$ python -q
>>> import numpy as np
>>> np.set_printoptions(precision=3, suppress=True, linewidth=200)
>>> rnd = lambda a: np.round(a, 3) + 0
>>> A = np.loadtxt("run15.csv", delimiter=",")
>>> print(A)
[[-2.  2. -2.  2.]
 [-2. -3. -2. -3.]
 [-2.  2. -2.  2.]
 [-2. -3. -2. -3.]]
>>> # rank 2
>>> left, sig, Vt = np.linalg.svd(A)
>>> print(rnd(sig))
[7.403 5.403 0.    0.   ]
>>> print(np.argmax(sig[:-1] / (sig[1:] + 1e-6)) + 1)
2
>>> Y = left[:, :2] @ np.diag(sig[:2]) @ Vt[:2]
>>> print(np.linalg.matrix_rank(A, rtol=0.05))
2
>>> print(rnd(np.abs(A - Y).max()))
0.0
>>> x0 = np.array([0, 2, 2, 1])
>>> print(A * x0)
[[-0.  4. -4.  2.]
 [-0. -6. -4. -3.]
 [-0.  4. -4.  2.]
 [-0. -6. -4. -3.]]
>>> print(A @ np.eye(4)[2])
[-2. -2. -2. -2.]
>>> print(A @ np.ones(4))
[  0. -10.   0. -10.]
>>> print((A @ x0).argmax())
0
>>> print(A @ x0)
[  2. -13.   2. -13.]
>>> print(np.unique(A.round(6), axis=0).shape)
(2, 4)
>>> print(np.allclose(A[:-1].T @ np.linalg.lstsq(A[:-1].T, A[-1])[0], A[-1]))
True
>>> Y = np.array([[2, 1, 2], [0, 0, 2], [2, 1, 0], [0, 1, 0]])
>>> print(np.einsum("ij->j", A))
[-8. -2. -8. -2.]
>>> print(np.einsum("ik,kj->ji", A, Y))
[[ -8.  -8.  -8.  -8.]
 [ -2.  -7.  -2.  -7.]
 [  0. -10.   0. -10.]]
>>> print(A @ Y)
[[ -8.  -2.   0.]
 [ -8.  -7. -10.]
 [ -8.  -2.   0.]
 [ -8.  -7. -10.]]
>>> print(np.einsum("ij,ij->i", A, A))
[16. 26. 16. 26.]
>>> print(np.vstack([A, Y.T]).shape)
(7, 4)
>>> print(np.linalg.matrix_rank(np.vstack([A, Y.T])))
4
>>> print(A.ravel(order="F"))
[-2. -2. -2. -2.  2. -3.  2. -3. -2. -2. -2. -2.  2. -3.  2. -3.]
>>> print(A.reshape(2, -1))
[[-2.  2. -2.  2. -2. -3. -2. -3.]
 [-2.  2. -2.  2. -2. -3. -2. -3.]]
>>> t3 = A.reshape(4, 2, -1)
>>> print(np.einsum("ihd,ihd->ih", t3, t3))
[[ 8.  8.]
 [13. 13.]
 [ 8.  8.]
 [13. 13.]]
>>> print(np.einsum("ihd,jhd->hij", t3, t3).shape)
(2, 4, 4)
>>> print(t3[:, 0])
[[-2.  2.]
 [-2. -3.]
 [-2.  2.]
 [-2. -3.]]
>>> print(t3.shape)
(4, 2, 2)
>>> print(t3.transpose(1, 0, 2))
[[[-2.  2.]
  [-2. -3.]
  [-2.  2.]
  [-2. -3.]]

 [[-2.  2.]
  [-2. -3.]
  [-2.  2.]
  [-2. -3.]]]
>>> M = np.load("block9.npy")
>>> print(M)
[[ 0.2   -0.8    0.387]
 [ 0.1   -0.4    0.173]
 [-0.4    0.3   -0.823]
 [-0.7   -0.6   -1.425]
 [ 0.6   -0.7    1.231]
 [ 1.1    0.3    2.216]
 [-0.2    0.4   -0.405]
 [ 0.7   -0.4    1.417]
 [ 1.     0.2    2.03 ]
 [ 0.1    1.2    0.217]
 [-0.9    0.1   -1.797]
 [ 1.     0.8    1.978]
 [ 1.4    1.     2.811]
 [ 0.1    1.8    0.173]]
>>> Xs = M - M.mean(axis=0)
>>> left, sig, Vt = np.linalg.svd(Xs, full_matrices=False)
>>> print(np.searchsorted(np.cumsum(sig ** 2) / (sig ** 2).sum(), 0.9) + 1)
2
>>> print(rnd(np.abs(Vt[-1])))
[0.896 0.002 0.444]
>>> print(np.abs(Vt[0]).argmax())
2
>>> print((np.sign(left[:, 0]) == np.sign(left[0, 0])).astype(int))
[1 1 1 1 0 0 1 0 0 1 1 0 0 1]
